$ python3 -q
>>> import numpy as np
>>> from numpy import linalg as LA
>>> np.set_printoptions(precision=2, suppress=True, linewidth=200, legacy="1.25")
>>> def rnd(a):
...     return np.round(a, 2) + 0
... 
>>> X = np.loadtxt("dump.csv", delimiter=",")
>>> X
array([[ 0.,  0.,  0.,  0., -5.,  0.],
       [ 0.,  3.,  0.,  0.,  0.,  0.],
       [ 0.,  0., -5.,  0.,  0.,  0.],
       [ 0.,  0.,  0.,  5.,  0.,  0.],
       [ 0.,  0.,  0.,  0.,  0.,  1.],
       [ 2.,  0.,  0.,  0.,  0.,  0.]])
>>> rnd(LA.pinv(X))
array([[ 0.  ,  0.  ,  0.  ,  0.  ,  0.  ,  0.5 ],
       [ 0.  ,  0.33,  0.  ,  0.  ,  0.  ,  0.  ],
       [ 0.  ,  0.  , -0.2 ,  0.  ,  0.  ,  0.  ],
       [ 0.  ,  0.  ,  0.  ,  0.2 ,  0.  ,  0.  ],
       [-0.2 ,  0.  ,  0.  ,  0.  ,  0.  ,  0.  ],
       [ 0.  ,  0.  ,  0.  ,  0.  ,  1.  ,  0.  ]])
>>> X @ X.T
array([[25.,  0.,  0.,  0.,  0.,  0.],
       [ 0.,  9.,  0.,  0.,  0.,  0.],
       [ 0.,  0., 25.,  0.,  0.,  0.],
       [ 0.,  0.,  0., 25.,  0.,  0.],
       [ 0.,  0.,  0.,  0.,  1.,  0.],
       [ 0.,  0.,  0.,  0.,  0.,  4.]])
>>> F = np.array([[0, 9], [0, 0]])
>>> F
array([[0, 9],
       [0, 0]])
>>> # row 0 dominates
>>> U, s, Vh = LA.svd(F)
>>> evecs = Vh[:(s > 1e-8).sum()]
>>> rng = np.random.default_rng(22924)
>>> vec = F[0] + -1 * F[1] + rng.integers(2) * np.eye(2)[1]
>>> vec
array([ 0., 10.])
>>> np.allclose(evecs.T @ evecs @ vec, vec)
True
>>> evecs.T @ evecs
array([[0., 0.],
       [0., 1.]])
>>> rnd(LA.norm(vec - evecs.T @ evecs @ vec))
0.0
